$ python3 -q
>>> import numpy as np
>>> import numpy.linalg as la
>>> np.set_printoptions(suppress=True, linewidth=140)
>>> J = np.load("sample15.npy")
>>> print(J)
[[ 0 10  9]
 [10 10  2]
 [ 0  0  0]
 [ 0  4 10]
 [10 16  5]
 [10 18  6]
 [10 26 10]
 [ 4  0  0]
 [ 2  0  0]
 [16  0  0]
 [16  8  0]
 [ 0  0  0]
 [ 6 10  4]
 [ 0  0  5]
 [ 2  0  0]
 [16  0  0]
 [ 0 16 10]
 [ 4  0  0]
 [14 16  3]
 [ 4  2  1]
 [10 10  2]
 [18 16  1]
 [10 18  6]
 [20 24  4]
 [20  2  0]
 [12  8  0]
 [ 2  0  0]
 [ 0  0  3]
 [ 0  4  8]
 [ 0  0  0]
 [ 2  4  3]]
>>> Xs = J - J.mean(axis=0)
>>> evecs = la.svd(Xs)[2][:2]
>>> out = Xs - Xs @ evecs.T @ evecs
>>> print(np.round((Xs @ evecs.T).std(axis=0), 2))
[8.97 5.9 ]
>>> F = np.load("test12.npy")
>>> print(F)
[[ 2.97 -2.96  2.67 -1.31]
 [-0.04  4.15  0.82  3.04]
 [ 2.3   5.95 -1.17  2.21]
 [ 3.34 -1.77  1.86 -4.71]
 [-0.14  4.74  0.01  1.02]
 [ 1.65 -3.2   1.4   0.72]
 [ 1.98 -5.05  2.65 -0.54]
 [ 2.05  3.47  0.31  1.97]
 [ 2.75 -2.89  2.2  -2.93]
 [ 3.27 -4.34 -0.42 -1.65]]
>>> out = np.c_[F[:, :2] @ np.array([[6, 7], [4, 6]]), np.array([2, 2, 3, 0, 2, 1, 1, 0, 3, 0])]
>>> print(out.round(2))
[[  5.98   3.03   2.  ]
 [ 16.36  24.62   2.  ]
 [ 37.6   51.8    3.  ]
 [ 12.96  12.76   0.  ]
 [ 18.12  27.46   2.  ]
 [ -2.9   -7.65   1.  ]
 [ -8.32 -16.44   1.  ]
 [ 26.18  35.17   0.  ]
 [  4.94   1.91   3.  ]
 [  2.26  -3.15   0.  ]]
>>> print(np.round(la.norm(out - F @ la.lstsq(F, out)[0], axis=0), 2) + 0)
[0.   0.   3.31]
>>> print(np.round(la.lstsq(F, out[:, 0])[0], 2) + 0)
[6. 4. 0. 0.]
>>> print(la.matrix_rank(np.c_[F, out]))
5
>>> d = la.norm(out[:, None] - out[None], axis=-1)
>>> print(d.shape)
(10, 10)
>>> print(d[0].round(2))
[ 0.   23.96 58.13 12.14 27.28 13.93 24.18 38.01  1.83  7.49]
>>> print(d[:5, :5].round(2))
[[ 0.   23.96 58.13 12.14 27.28]
 [23.96  0.   34.51 12.5   3.34]
 [58.13 34.51  0.   46.26 31.19]
 [12.14 12.5  46.26  0.   15.71]
 [27.28  3.34 31.19 15.71  0.  ]]
>>> print(d.mean(axis=1).argmax())
2
>>> print(np.flatnonzero(d[0] < d.mean() / 2))
[0 3 8 9]
>>> print(la.matrix_rank(d ** 2))
5
>>> print(d[0].round(6).argsort(kind="stable")[:4])
[0 8 9 3]
>>> Xs = (F - F.mean(axis=0)) / F.std(axis=0)
>>> print(np.argwhere(np.abs(Xs) > 2))
[]
>>> beta = la.lstsq(np.delete(Xs, 0, axis=1), Xs[:, 0])[0]
>>> print(round(float(1 - np.var(Xs[:, 0] - np.delete(Xs, 0, axis=1) @ beta)), 2))
0.61
>>> print(np.abs(beta).argmax())
2
>>> print(beta.round(2))
[-0.41 -0.37 -0.63]
>>> K = np.load("data.npy")
>>> print(K)
[[0 0 0 0 1 0 0 0 0]
 [1 0 0 0 0 0 0 0 0]
 [0 0 1 0 0 0 0 0 0]
 [0 0 0 0 0 1 0 0 0]
 [0 0 0 1 0 0 0 0 0]
 [0 1 0 0 0 0 0 0 0]
 [0 0 0 0 0 0 0 1 0]
 [0 0 0 0 0 0 1 0 0]
 [0 0 0 0 0 0 0 0 1]]
>>> print(K.sum(axis=0))
[1 1 1 1 1 1 1 1 1]
>>> print(np.round(la.svd(K, compute_uv=False), 2))
[1. 1. 1. 1. 1. 1. 1. 1. 1.]
>>> print(np.abs(K).max())
1
>>> print(K.sum(axis=1))
[1 1 1 1 1 1 1 1 1]
>>> print(K.shape)
(9, 9)
>>> print(np.unravel_index(np.abs(K).argmax(), K.shape))
(np.int64(0), np.int64(4))
>>> print(K - K[0])
[[ 0  0  0  0  0  0  0  0  0]
 [ 1  0  0  0 -1  0  0  0  0]
 [ 0  0  1  0 -1  0  0  0  0]
 [ 0  0  0  0 -1  1  0  0  0]
 [ 0  0  0  1 -1  0  0  0  0]
 [ 0  1  0  0 -1  0  0  0  0]
 [ 0  0  0  0 -1  0  0  1  0]
 [ 0  0  0  0 -1  0  1  0  0]
 [ 0  0  0  0 -1  0  0  0  1]]
>>> np.zeros(9, 9)
Traceback (most recent call last):
  File "<python-input-39>", line 1, in <module>
    np.zeros(9, 9)
    ~~~~~~~~^^^^^^
TypeError: Cannot interpret '9' as a data type
>>> print(np.diff(K, axis=0))
[[ 1  0  0  0 -1  0  0  0  0]
 [-1  0  1  0  0  0  0  0  0]
 [ 0  0 -1  0  0  1  0  0  0]
 [ 0  0  0  1  0 -1  0  0  0]
 [ 0  1  0 -1  0  0  0  0  0]
 [ 0 -1  0  0  0  0  0  1  0]
 [ 0  0  0  0  0  0  1 -1  0]
 [ 0  0  0  0  0  0 -1  0  1]]
>>> r0 = np.array([-4, -1, -4, 1, -1, -4, -5, 3, 4])
>>> out = K + np.outer(r0, np.eye(9)[7])
>>> print(la.matrix_rank(la.inv(out) - la.inv(K), tol=1e-8))
1
>>> print(la.matrix_rank(out - K))
1
>>> print(round(float(la.det(out) / la.det(K)), 2), round(float(1 + la.solve(K, r0)[7]), 2))
-4.0 -4.0
>>> W0 = np.loadtxt("dump.csv", delimiter=",")
>>> print(W0)
[[1. 2. 2. 0. 0. 0. 0. 0.]
 [3. 3. 1. 0. 0. 0. 0. 0.]
 [2. 0. 0. 0. 0. 0. 0. 0.]
 [0. 0. 0. 1. 3. 2. 0. 1.]
 [0. 0. 0. 0. 1. 3. 0. 1.]
 [0. 0. 0. 1. 1. 0. 1. 2.]
 [0. 0. 0. 3. 0. 3. 3. 3.]
 [0. 0. 0. 3. 2. 0. 0. 3.]]
>>> d = la.norm(F[:, None] - F[None], axis=-1)
>>> print(np.flatnonzero(d[3] < d.mean() / 2))
[3 8]
>>> print(d[:5, :5].round(2))
[[ 0.    9.05 10.34  3.71  9.03]
 [ 9.05  0.    3.66 10.37  2.26]
 [10.34  3.66  0.   10.85  3.2 ]
 [ 3.71 10.37 10.85  0.    9.53]
 [ 9.03  2.26  3.2   9.53  0.  ]]
>>> print((d + 1e9 * np.eye(10)).round(6).argmin(axis=1))
[8 4 7 8 1 6 0 1 0 8]
>>> out = la.inv(W0)
>>> print((np.abs(out) > 1e-9).astype(int))
[[0 0 1 0 0 0 0 0]
 [1 1 1 0 0 0 0 0]
 [1 1 1 0 0 0 0 0]
 [0 0 0 1 1 1 1 1]
 [0 0 0 1 1 1 1 1]
 [0 0 0 0 1 1 1 0]
 [0 0 0 1 1 1 1 1]
 [0 0 0 1 1 1 1 1]]
>>> print(np.round(la.det(W0) * out, 2) + 0)
[[   0.    0.  336.    0.    0.    0.    0.    0.]
 [-168.  336. -420.    0.    0.    0.    0.    0.]
 [ 504. -336.  252.    0.    0.    0.    0.    0.]
 [   0.    0.    0.   96. -216. -456.  152.  192.]
 [   0.    0.    0.  288. -144.  144.  -48.  -96.]
 [   0.    0.    0.    0.  168. -168.   56.    0.]
 [   0.    0.    0.  192. -264.  264.  136. -288.]
 [   0.    0.    0. -288.  312.  360. -120.   96.]]
>>> print(round(float(la.cond(W0)), 2))
10.22
>>> W = np.array([[-1, -4, 5, -5],
...     [0, 2, -1, 2],
...     [2, -4, 0, 1],
...     [4, 1, 4, 5],
...     [1, 4, -5, 2],
...     [0, -5, -5, 0],
...     [4, -4, -3, 5],
...     [3, 3, -3, 5]])
>>> beta = np.array([-3, -1, 0, 2])
>>> hid = np.maximum(W0 @ W + beta, 0)
>>> print(np.round((hid > 0).mean(axis=0), 2))
[0.62 0.38 0.38 0.75]
>>> basis = np.array([[1, 0], [2, 2], [0, 3], [0, 0]])
>>> print(W @ basis)
[[ -9   7]
 [  4   1]
 [ -6  -8]
 [  6  14]
 [  9  -7]
 [-10 -25]
 [ -4 -17]
 [  9  -3]]
>>> print((hid @ basis).round(6).argmax(axis=1))
[1 1 1 0 0 0 0 0]
>>> t3 = np.stack([W0, 2 * W0, W0[::-1]])
>>> print(np.round(la.norm(t3, axis=(1, 2)), 2))
[11.09 22.18 11.09]
>>> print(la.matrix_rank(t3))
[8 8 8]
>>> print(t3.sum(axis=0))
[[ 3.  6.  6.  3.  2.  0.  0.  3.]
 [ 9.  9.  3.  3.  0.  3.  3.  3.]
 [ 6.  0.  0.  1.  1.  0.  1.  2.]
 [ 0.  0.  0.  3. 10.  9.  0.  4.]
 [ 0.  0.  0.  1.  6. 11.  0.  4.]
 [ 2.  0.  0.  3.  3.  0.  3.  6.]
 [ 3.  3.  1.  9.  0.  9.  9.  9.]
 [ 1.  2.  2.  9.  6.  0.  0.  9.]]
>>> print((t3 @ W0.T).shape)
(3, 8, 8)
>>> print(np.round(la.det(t3), 2))
[   672. 172032.    672.]
>>> r0 = np.array([-3, -6, -1, 8, 2, -1, -8, 9])
>>> out = W0 + np.outer(r0, np.eye(8)[4])
>>> print(la.matrix_rank(out - W0))
1
>>> print(np.round(la.det(out) / la.det(W0), 2), round(float(1 + la.solve(W0, r0)[4]), 2))
3.07 3.07
>>> m1 = np.array([[-2, -1, 0, 1, 2, 3, 4, 5, 6],
...     [7, 8, 9, 10, 11, 12, 13, 14, 15],
...     [16, 17, 18, 19, 20, 21, 22, 23, 24]])
>>> left, sv, VT = la.svd(m1)
>>> evecs = VT[:(sv > 1e-8).sum()]
>>> rng = np.random.default_rng(181)
>>> vec = m1[0] + 3 * m1[1] + rng.integers(2) * np.eye(9)[7]
>>> print(vec)
[19. 23. 27. 31. 35. 39. 43. 48. 51.]
>>> print(round(float(la.norm(vec - evecs.T @ evecs @ vec)), 2))
0.86
>>> print(np.round(np.diag(evecs.T @ evecs), 2))
[0.38 0.26 0.18 0.13 0.11 0.13 0.18 0.26 0.38]
>>> print(np.round(evecs.T @ evecs, 2))
[[ 0.38  0.31  0.24  0.18  0.11  0.04 -0.02 -0.09 -0.16]
 [ 0.31  0.26  0.21  0.16  0.11  0.06  0.01 -0.04 -0.09]
 [ 0.24  0.21  0.18  0.14  0.11  0.08  0.04  0.01 -0.02]
 [ 0.18  0.16  0.14  0.13  0.11  0.09  0.08  0.06  0.04]
 [ 0.11  0.11  0.11  0.11  0.11  0.11  0.11  0.11  0.11]
 [ 0.04  0.06  0.08  0.09  0.11  0.13  0.14  0.16  0.18]
 [-0.02  0.01  0.04  0.08  0.11  0.14  0.18  0.21  0.24]
 [-0.09 -0.04  0.01  0.06  0.11  0.16  0.21  0.26  0.31]
 [-0.16 -0.09 -0.02  0.04  0.11  0.18  0.24  0.31  0.38]]
>>> print(np.allclose(evecs.T @ evecs @ vec, vec))
False
>>> X = np.array([[8, 6, 5, 1, 2, 8, 2, 2, 4],
...     [7, 8, 3, 6, 7, 2, 5, 4, 4],
...     [3, 0, 7, 6, 2, 4, 6, 4, 7],
...     [3, 2, 8, 7, 9, 8, 7, 4, 0],
...     [4, 8, 9, 4, 2, 0, 2, 5, 3],
...     [2, 6, 9, 4, 6, 7, 9, 0, 3],
...     [0, 6, 1, 6, 4, 1, 5, 7, 6],
...     [7, 7, 9, 3, 7, 1, 4, 9, 6],
...     [7, 2, 4, 9, 4, 2, 8, 4, 1]])
>>> print(X)
[[8 6 5 1 2 8 2 2 4]
 [7 8 3 6 7 2 5 4 4]
 [3 0 7 6 2 4 6 4 7]
 [3 2 8 7 9 8 7 4 0]
 [4 8 9 4 2 0 2 5 3]
 [2 6 9 4 6 7 9 0 3]
 [0 6 1 6 4 1 5 7 6]
 [7 7 9 3 7 1 4 9 6]
 [7 2 4 9 4 2 8 4 1]]
>>> t = np.radians(15)
>>> R = np.eye(9)
>>> R[0, 0] = R[5, 5] = np.cos(t)
>>> R[0, 5], R[5, 0] = -np.sin(t), np.sin(t)
>>> print(R.round(2))
[[ 0.97  0.    0.    0.    0.   -0.26  0.    0.    0.  ]
 [ 0.    1.    0.    0.    0.    0.    0.    0.    0.  ]
 [ 0.    0.    1.    0.    0.    0.    0.    0.    0.  ]
 [ 0.    0.    0.    1.    0.    0.    0.    0.    0.  ]
 [ 0.    0.    0.    0.    1.    0.    0.    0.    0.  ]
 [ 0.26  0.    0.    0.    0.    0.97  0.    0.    0.  ]
 [ 0.    0.    0.    0.    0.    0.    1.    0.    0.  ]
 [ 0.    0.    0.    0.    0.    0.    0.    1.    0.  ]
 [ 0.    0.    0.    0.    0.    0.    0.    0.    1.  ]]
>>> out = X @ R.T
>>> print(np.round(np.abs(out - X).max(axis=0), 2))
[2.34 0.   0.   0.   0.   1.8  0.   0.   0.  ]
>>> print(np.allclose(la.norm(X, axis=1), la.norm(out, axis=1)))
True
>>> print(round(la.det(R), 2), round(float(np.trace(R)), 2))
1.0 8.93
>>> print((X - X.T) / 2)
[[ 0.  -0.5  1.  -1.  -1.   3.   1.  -2.5 -1.5]
 [ 0.5  0.   1.5  2.  -0.5 -2.  -0.5 -1.5  1. ]
 [-1.  -1.5  0.  -1.  -3.5 -2.5  2.5 -2.5  1.5]
 [ 1.  -2.   1.   0.   2.5  2.   0.5  0.5 -4.5]
 [ 1.   0.5  3.5 -2.5  0.  -3.  -1.  -1.  -0.5]
 [-3.   2.   2.5 -2.   3.   0.   4.  -0.5  0.5]
 [-1.   0.5 -2.5 -0.5  1.  -4.   0.   1.5 -1. ]
 [ 2.5  1.5  2.5 -0.5  1.   0.5 -1.5  0.   1. ]
 [ 1.5 -1.  -1.5  4.5  0.5 -0.5  1.  -1.   0. ]]
>>> print(np.round(np.sort(np.abs(la.eigvals(X))), 2))
[ 4.45  4.94  4.94  6.19  6.74  6.74  8.3   8.3  42.45]
>>> print((X + X.T) / 2)
[[8.  6.5 4.  2.  3.  5.  1.  4.5 5.5]
 [6.5 8.  1.5 4.  7.5 4.  5.5 5.5 3. ]
 [4.  1.5 7.  7.  5.5 6.5 3.5 6.5 5.5]
 [2.  4.  7.  7.  6.5 6.  6.5 3.5 4.5]
 [3.  7.5 5.5 6.5 2.  3.  3.  6.  3.5]
 [5.  4.  6.5 6.  3.  7.  5.  0.5 2.5]
 [1.  5.5 3.5 6.5 3.  5.  5.  5.5 7. ]
 [4.5 5.5 6.5 3.5 6.  0.5 5.5 9.  5. ]
 [5.5 3.  5.5 4.5 3.5 2.5 7.  5.  1. ]]
>>> print(np.round(np.abs(la.eigvals(X)).max(), 2))
42.45
>>> print(np.allclose(X @ X.T, X.T @ X))
False
>>> E = np.load("out7.npy")
>>> print(E)
[[ 1.2   0.8  -1.8   1.    0.6   1.  ]
 [ 0.48  1.23 -0.7  -1.01 -1.16 -1.25]
 [ 0.    1.2  -0.8  -0.6  -1.5  -1.1 ]
 [-1.    0.3   1.2   0.3   0.3  -0.3 ]]
>>> out = E / la.norm(E, axis=1, keepdims=True)
>>> C2 = out @ out.T
>>> print(round(float(np.degrees(np.arccos(np.clip(C2[1, 3], -1, 1)))), 2))
107.18
>>> print(C2.round(2))
[[ 1.   -0.02 -0.03 -0.63]
 [-0.02  1.    0.95 -0.3 ]
 [-0.03  0.95  1.   -0.22]
 [-0.63 -0.3  -0.22  1.  ]]
>>> print(np.argwhere(np.triu(np.abs(C2) > 0.95, 1)))
[[1 2]]
>>> arr = np.array([[3, 2, 0, 0],
...     [2, 1, 2, 2],
...     [3, 3, 2, 3],
...     [2, 2, 0, 3],
...     [0, 0, 3, 0],
...     [3, 2, 3, 1],
...     [1, 1, 3, 1],
...     [3, 0, 0, 2],
...     [3, 3, 0, 3],
...     [0, 1, 2, 0]])
>>> arr[:, 2] = -3 * arr[:, 1]
>>> print(arr)
[[ 3  2 -6  0]
 [ 2  1 -3  2]
 [ 3  3 -9  3]
 [ 2  2 -6  3]
 [ 0  0  0  0]
 [ 3  2 -6  1]
 [ 1  1 -3  1]
 [ 3  0  0  2]
 [ 3  3 -9  3]
 [ 0  1 -3  0]]
>>> left, sv, VT = la.svd(arr)
>>> print(np.argmax(sv[:-1] / (sv[1:] + 1e-6)) + 1)
3
>>> out = left[:, :3] @ np.diag(sv[:3]) @ VT[:3]
>>> print(out.round(2) + 0)
[[ 3.  2. -6.  0.]
 [ 2.  1. -3.  2.]
 [ 3.  3. -9.  3.]
 [ 2.  2. -6.  3.]
 [ 0.  0.  0.  0.]
 [ 3.  2. -6.  1.]
 [ 1.  1. -3.  1.]
 [ 3.  0.  0.  2.]
 [ 3.  3. -9.  3.]
 [ 0.  1. -3.  0.]]
>>> print(np.round(la.norm(arr - out, 2), 2), round(sv[3], 2))
0.0 0.0
